$ python -q
>>> import numpy as np
>>> from numpy import linalg as LA
>>> np.set_printoptions(precision=2, suppress=True, linewidth=140)
>>> rnd = lambda a: np.round(a, 2) + 0
>>> feats = np.load("layer12.npy")
>>> feats
array([[ 0, -3, -3, -2, -2, -3,  2],
       [-3,  0, -3, -3, -2, -2, -3],
       [-3, -3,  0, -3, -3, -2, -2],
       [-2, -3, -3,  0, -3, -3, -2],
       [-2, -2, -3, -3,  0, -3, -3],
       [-3, -2, -2, -3, -3,  0, -3],
       [ 2, -3, -2, -2, -3, -3,  0]])
>>> # symmetric
>>> rnd(LA.eigvalsh(feats).min())
np.float64(-14.82)
>>> try:
...     LA.cholesky(feats)
... except LA.LinAlgError as e:
...     print(repr(e))
... 
LinAlgError('Matrix is not positive definite')
>>> r0 = np.array([2, 1, 0, 2, 0, 1, 2])
>>> B = feats + np.outer(r0, np.eye(7)[5])
>>> LA.matrix_rank(B - feats)
np.int64(1)
>>> LA.matrix_rank(LA.inv(B) - LA.inv(feats), tol=1e-8)
np.int64(1)
>>> rng = np.random.default_rng(7282)
>>> labels = rng.permutation(7)
>>> B = feats[:, labels] * rng.choice([-1, 1], 7)
>>> B
array([[-2,  0,  3, -2, -3,  3,  2],
       [-2,  3,  3, -3,  0,  2, -3],
       [-3,  3,  0, -3, -3,  2, -2],
       [-3,  2,  3,  0, -3,  3, -2],
       [ 0,  2,  3, -3, -2,  3, -3],
       [-3,  3,  2, -3, -2,  0, -3],
       [-3, -2,  2, -2, -3,  3,  0]])
>>> Uu, _, Vt = LA.svd(feats.T @ B)
>>> rnd(Uu @ Vt)
array([[ 0., -1.,  0.,  0.,  0.,  0.,  0.],
       [ 0.,  0.,  0.,  0.,  1.,  0.,  0.],
       [ 0.,  0., -1.,  0.,  0.,  0.,  0.],
       [ 0.,  0.,  0.,  1.,  0.,  0.,  0.],
       [ 1.,  0.,  0.,  0.,  0.,  0.,  0.],
       [ 0.,  0.,  0.,  0.,  0., -1.,  0.],
       [ 0.,  0.,  0.,  0.,  0.,  0.,  1.]])
>>> vec = np.array([7, 7, 3, 6, 7, -3, -9])
>>> feats @ vec
array([-65, -29, -57, -38, -19, -53, -37])
>>> (feats * vec).sum(axis=1)
array([-65, -29, -57, -38, -19, -53, -37])
>>> np.sign((feats @ vec).round(6))
array([-1, -1, -1, -1, -1, -1, -1])
>>> feats @ np.ones(7)
array([-11., -16., -16., -16., -16., -16., -11.])
>>> feats @ np.eye(7)[6]
array([ 2., -3., -2., -2., -3., -3.,  0.])
>>> evals, evecs = LA.eigh(feats)
>>> vec = np.array([-3, 1, -2, 0, -2, 3, 0])
>>> rnd(vec @ feats @ vec / (vec @ vec)), rnd(evals[0]), rnd(evals[-1])
(np.float64(2.07), np.float64(-14.82), np.float64(6.6))
>>> np.abs(feats).sum(axis=1).max(), rnd(np.abs(evals).max())
(np.int64(16), np.float64(14.82))
>>> (np.sign(evecs[:, -1].round(6)) == np.sign(evecs[0, -1].round(6))).astype(int)
array([1, 0, 0, 1, 0, 0, 1])
>>> O, _ = LA.qr(np.array([[-1.3, 0.3, -0.2, -0.2, 0.6, 0.2, -1.0, -1.5, -0.4],
...     [-1.9, 0.4, -0.4, -0.9, -0.4, -1.7, -1.2, -1.0, -0.2],
...     [0.1, 2.3, -1.6, 0.0, 1.1, -0.7, -2.3, -0.7, 1.0],
...     [-1.2, -1.0, 0.3, -1.4, 1.1, 0.6, 1.4, 1.3, 0.3],
...     [-1.9, -0.6, 0.5, -2.0, 0.0, 1.0, 0.4, -0.7, 1.4],
...     [1.2, 0.4, 0.1, -2.5, 0.5, 1.9, -0.5, 0.4, -1.1],
...     [-0.9, 0.1, 0.2, 0.6, -0.6, 0.6, 1.7, -0.2, -0.7],
...     [1.3, 0.9, -0.4, -1.3, 0.8, 0.3, -0.2, 0.0, -0.4],
...     [0.6, -0.3, 0.1, -0.7, -1.1, -0.1, 0.6, -0.9, -0.6]]))
>>> m1 = -1 * O
>>> rnd(m1)
array([[ 0.34,  0.2 , -0.09, -0.02, -0.27,  0.12, -0.38,  0.66, -0.41],
       [ 0.5 ,  0.28,  0.08,  0.2 ,  0.46, -0.54,  0.04, -0.2 , -0.3 ],
       [-0.03,  0.84,  0.28,  0.08, -0.06,  0.38,  0.02, -0.16,  0.2 ],
       [ 0.31, -0.28,  0.44,  0.45, -0.42,  0.2 ,  0.39, -0.11, -0.21],
       [ 0.5 , -0.09, -0.38,  0.36,  0.04,  0.12, -0.11,  0.07,  0.66],
       [-0.31,  0.06, -0.48,  0.57, -0.04,  0.16, -0.25, -0.34, -0.38],
       [ 0.24,  0.1 , -0.52, -0.33,  0.07,  0.33,  0.62, -0.06, -0.23],
       [-0.34,  0.24, -0.16,  0.34, -0.16, -0.43,  0.49,  0.47,  0.13],
       [-0.16, -0.15,  0.2 ,  0.26,  0.71,  0.42,  0.1 ,  0.38, -0.07]])
>>> O, R = LA.qr(m1)
>>> print(rnd(R))
[[-1.  0.  0.  0.  0.  0.  0.  0.  0.]
 [ 0. -1.  0.  0.  0.  0.  0.  0.  0.]
 [ 0.  0. -1.  0.  0.  0.  0.  0.  0.]
 [ 0.  0.  0. -1.  0.  0.  0.  0.  0.]
 [ 0.  0.  0.  0. -1.  0.  0.  0.  0.]
 [ 0.  0.  0.  0.  0. -1.  0.  0.  0.]
 [ 0.  0.  0.  0.  0.  0. -1.  0.  0.]
 [ 0.  0.  0.  0.  0.  0.  0. -1.  0.]
 [ 0.  0.  0.  0.  0.  0.  0.  0. -1.]]
>>> rnd(abs(R[0, 0])), rnd(LA.norm(m1[:, 0]))
(np.float64(1.0), np.float64(1.0))
>>> np.trace(O @ O.T)
np.float64(9.0)
>>> rnd(O.T @ O)
array([[1., 0., 0., 0., 0., 0., 0., 0., 0.],
       [0., 1., 0., 0., 0., 0., 0., 0., 0.],
       [0., 0., 1., 0., 0., 0., 0., 0., 0.],
       [0., 0., 0., 1., 0., 0., 0., 0., 0.],
       [0., 0., 0., 0., 1., 0., 0., 0., 0.],
       [0., 0., 0., 0., 0., 1., 0., 0., 0.],
       [0., 0., 0., 0., 0., 0., 1., 0., 0.],
       [0., 0., 0., 0., 0., 0., 0., 1., 0.],
       [0., 0., 0., 0., 0., 0., 0., 0., 1.]])
>>> np.allclose(R.T @ R, m1.T @ m1)
True
